% ipython --no-banner

In [1]: import numpy as np

In [2]: np.set_printoptions(precision=2, suppress=True, linewidth=160, sign=" ")

In [3]: mat = np.loadtxt("layer13.csv", delimiter=",")

In [4]: mat
Out[4]: 
array([[ 0.86, -0.33,  0.24, -0.14,  0.05, -0.14, -0.24],
       [-0.33,  0.23,  0.55, -0.33,  0.11, -0.33, -0.55],
       [ 0.24,  0.55,  0.61,  0.24, -0.08,  0.24,  0.39],
       [-0.14, -0.33,  0.24,  0.86,  0.05, -0.14, -0.24],
       [ 0.05,  0.11, -0.08,  0.05,  0.98,  0.05,  0.08],
       [-0.14, -0.33,  0.24, -0.14,  0.05,  0.86, -0.24],
       [-0.24, -0.55,  0.39, -0.24,  0.08, -0.24,  0.61]])

In [5]: x0 = np.array([1, 0, 2, 1, 2, 1, 2])

In [6]: round(float(np.linalg.norm(x0)), 2), round(float(np.linalg.norm(mat @ x0)), 2)
Out[6]: (3.87, 3.87)

In [7]: 7 - np.linalg.matrix_rank(mat - np.eye(7), tol=1e-8)
Out[7]: np.int64(6)

In [8]: np.sort(np.abs(np.degrees(np.angle(np.linalg.eigvals(mat)))))
Out[8]: array([   0.,    0.,    0.,    0.,    0.,    0.,  180.])

In [9]: np.abs(np.linalg.eigvals(mat))
Out[9]: array([ 1.,  1.,  1.,  1.,  1.,  1.,  1.])

In [10]: K = np.load("dump.npy")

In [11]: K
Out[11]: 
array([[ -5.97,  -4.96,  -7.15,  -8.8 ,   7.29,  -5.98,   1.98,   6.83],
       [-18.02, -10.93,   0.98,  -7.01,  10.94,   1.9 ,  15.98,  11.02],
       [-14.96,  -5.88,  -3.1 ,  -7.18,  12.  ,  -1.98,   9.26,  12.82],
       [-12.11, -11.1 ,  -9.93, -16.95,   9.91,  -3.82,   5.02,  11.94],
       [ -9.04,  -2.9 ,   0.08,   0.16,   8.71,  -5.9 ,   9.12,   6.13],
       [ -8.91,  -0.96,   4.09,   1.91,   5.05,   3.92,   6.83,   6.02]])

In [12]: U, sv, Vh = np.linalg.svd(K)

In [13]: np.argmax(sv[:-1] / (sv[1:] + 1e-6)) + 1
Out[13]: np.int64(4)

In [14]: A2 = U[:, :4] @ np.diag(sv[:4]) @ Vh[:4]

In [15]: np.linalg.matrix_rank(K, rtol=0.05)
Out[15]: np.int64(4)

In [16]: np.round(np.linalg.norm(K - A2) / np.linalg.norm(K), 2)
Out[16]: np.float64(0.01)

In [17]: U, sv, Vh = np.linalg.svd(K, full_matrices=False)

In [18]: np.round(Vh @ Vh.T, 2) + 0
Out[18]: 
array([[ 1.,  0.,  0.,  0.,  0.,  0.],
       [ 0.,  1.,  0.,  0.,  0.,  0.],
       [ 0.,  0.,  1.,  0.,  0.,  0.],
       [ 0.,  0.,  0.,  1.,  0.,  0.],
       [ 0.,  0.,  0.,  0.,  1.,  0.],
       [ 0.,  0.,  0.,  0.,  0.,  1.]])

In [19]: sv
Out[19]: array([ 54.87,  20.07,   9.05,   5.21,   0.33,   0.28])

In [20]: sv / sv[0]
Out[20]: array([ 1.  ,  0.37,  0.17,  0.09,  0.01,  0.01])

In [21]: (sv > 1e-8).sum()
Out[21]: np.int64(6)

In [22]: U.shape, sv.shape, Vh.shape
Out[22]: ((6, 6), (6,), (6, 8))
